% python3 -q
>>> import numpy as np
>>> np.set_printoptions(suppress=True, linewidth=160)
>>> rnd = lambda a: np.round(a, 2) + 0
>>> cent = 5 * np.array([[-0.3, 0.4, 0.3], [-1.1, -0.3, 0.0], [-0.5, -0.5, -1.1]])
>>> rng = np.random.default_rng(17497)
>>> lab = rng.integers(0, 3, 20)
>>> W0 = cent[lab] + rng.normal(size=(20, 3))
>>> rnd(W0)
array([[-1.54, -2.75, -5.08],
       [-3.3 , -2.35, -5.33],
       [-3.66, -1.79, -5.62],
       [-5.01, -3.85, -0.4 ],
       [-1.11,  0.72,  1.28],
       [-0.42,  1.82,  1.22],
       [-1.73,  2.04,  2.54],
       [-5.84, -2.05,  0.14],
       [-2.07,  4.29,  0.87],
       [-6.66, -2.1 ,  0.11],
       [-3.2 ,  2.62,  1.89],
       [-0.8 ,  3.32,  1.12],
       [-2.49, -3.2 , -5.13],
       [-1.4 ,  2.19,  2.12],
       [-2.11,  2.4 , -0.25],
       [-1.65,  1.56,  0.7 ],
       [-1.15,  1.24,  1.84],
       [-2.28, -3.14, -5.51],
       [-1.49, -3.  , -5.29],
       [-1.11,  2.19,  1.64]])
>>> vec = np.array([0, -1, 0])
>>> target = W0 @ vec
>>> rnd(np.linalg.lstsq(W0, target)[0])
array([ 0., -1.,  0.])
>>> rnd(np.linalg.solve(W0.T @ W0, W0.T @ target))
array([ 0., -1.,  0.])
>>> target = target + 0.05 * rng.normal(size=20)
>>> rnd(target)
array([ 2.76,  2.43,  1.78,  3.87, -0.71, -1.85, -1.99,  2.1 , -4.31,  2.06, -2.56, -3.38,  3.27, -2.14, -2.39, -1.57, -1.21,  3.15,  3.02, -2.17])
>>> b, *_ = np.linalg.lstsq(W0, target)
>>> b.round()
array([-0., -1., -0.])
>>> rnd(b)
array([ 0., -1.,  0.])
>>> other = W0 + rng.integers(-2, 3, (20, 2)) @ rng.integers(-2, 3, (2, 3))
>>> rnd(other)
array([[ -1.54,  -1.75, -11.08],
       [ -3.3 ,  -3.35,   0.67],
       [ -4.66,  -1.79,  -3.62],
       [ -2.01,  -5.85,   5.6 ],
       [ -0.11,   0.72,  -0.72],
       [ -0.42,   2.82,  -4.78],
       [ -7.73,   4.04,   2.54],
       [ -8.84,  -0.05,  -5.86],
       [ -4.07,   5.29,  -1.13],
       [-12.66,  -0.1 ,   0.11],
       [ -9.2 ,   4.62,   1.89],
       [ -2.8 ,   5.32,  -6.88],
       [  2.51,  -5.2 ,  -3.13],
       [  0.6 ,   2.19,  -1.88],
       [  1.89,   1.4 ,  -2.25],
       [ -4.65,   2.56,   0.7 ],
       [ -2.15,   2.24,  -2.16],
       [ -1.28,  -3.14,  -7.51],
       [ -2.49,  -3.  ,  -3.29],
       [  0.89,   2.19,  -2.36]])
>>> rnd(np.linalg.svd(other - W0, compute_uv=False))
array([18.8 , 14.08,  0.  ])
>>> rnd(other - W0)
array([[ 0.,  1., -6.],
       [ 0., -1.,  6.],
       [-1.,  0.,  2.],
       [ 3., -2.,  6.],
       [ 1.,  0., -2.],
       [ 0.,  1., -6.],
       [-6.,  2.,  0.],
       [-3.,  2., -6.],
       [-2.,  1., -2.],
       [-6.,  2.,  0.],
       [-6.,  2.,  0.],
       [-2.,  2., -8.],
       [ 5., -2.,  2.],
       [ 2.,  0., -4.],
       [ 4., -1., -2.],
       [-3.,  1.,  0.],
       [-1.,  1., -4.],
       [ 1.,  0., -2.],
       [-1.,  0.,  2.],
       [ 2.,  0., -4.]])
>>> cent = W0[[17, 16]].astype(float)
>>> for _ in range(6):
...     lab = np.linalg.norm(W0[:, None] - cent, axis=-1).argmin(axis=1)
...     cent = np.array([W0[lab == j].mean(axis=0) for j in range(2)])
... 
>>> lab
array([0, 0, 0, 0, 1, 1, 1, 1, 1, 1, 1, 1, 0, 1, 1, 1, 1, 0, 0, 1])
>>> rnd(cent)
array([[-2.82, -2.87, -4.62],
       [-2.25,  1.56,  1.17]])
>>> np.bincount(lab)
array([ 7, 13])
>>> vec = np.array([2, 1, 3])
>>> np.sign((cent @ vec).round(6))
array([-1.,  1.])
>>> np.linalg.norm(cent @ vec) <= np.linalg.norm(cent, 2) * np.linalg.norm(vec) + 1e-9
np.True_
>>> rnd((cent * vec).sum(axis=1))
array([-22.39,   0.57])
>>> rnd(np.einsum("ij,j->i", cent, vec))
array([-22.39,   0.57])
>>> rnd(cent @ (2 * vec))
array([-44.78,   1.14])
>>> Xs = W0 - W0.mean(axis=0)
>>> V = np.linalg.svd(Xs)[2][:2]
>>> other = Xs - Xs @ V.T @ V
>>> rnd(np.diag(V.T @ V))
array([0.63, 0.55, 0.82])
>>> feats = np.loadtxt("sample7.csv", delimiter=",")
>>> rnd(feats)
array([[ 0.44, -0.47, -0.02, -0.06, -0.14],
       [-0.47,  0.51, -0.05,  0.07,  0.14],
       [-0.02, -0.05,  0.94, -0.14,  0.17],
       [-0.06,  0.07, -0.14,  0.03, -0.01],
       [-0.14,  0.14,  0.17, -0.01,  0.07]])
>>> np.linalg.lstsq(feats[:-1].T, feats[-1])[2]
np.int32(2)
>>> rnd(feats @ np.linalg.pinv(feats) @ feats)
array([[ 0.44, -0.47, -0.02, -0.06, -0.14],
       [-0.47,  0.51, -0.05,  0.07,  0.14],
       [-0.02, -0.05,  0.94, -0.14,  0.17],
       [-0.06,  0.07, -0.14,  0.03, -0.01],
       [-0.14,  0.14,  0.17, -0.01,  0.07]])
>>> np.abs(np.diag(np.linalg.qr(feats)[1])) > 1e-9
array([ True,  True, False, False, False])
>>> r = np.linalg.matrix_rank(feats)
>>> r
np.int64(2)
>>> null = np.linalg.svd(feats)[2][r:].T
>>> [int(np.linalg.matrix_rank(np.delete(feats, i, axis=0))) for i in range(5)]
[2, 2, 2, 2, 2]
>>> rnd(feats @ null)
array([[0., 0., 0.],
       [0., 0., 0.],
       [0., 0., 0.],
       [0., 0., 0.],
       [0., 0., 0.]])
>>> rnd(null @ null.T)
array([[ 0.56,  0.47,  0.02,  0.06,  0.14],
       [ 0.47,  0.49,  0.05, -0.07, -0.14],
       [ 0.02,  0.05,  0.06,  0.14, -0.17],
       [ 0.06, -0.07,  0.14,  0.97,  0.01],
       [ 0.14, -0.14, -0.17,  0.01,  0.93]])
>>> np.allclose(feats @ null, 0)
True
>>> np.linalg.matrix_rank(feats.T @ feats), np.linalg.matrix_rank(feats @ feats.T)
(np.int64(2), np.int64(2))
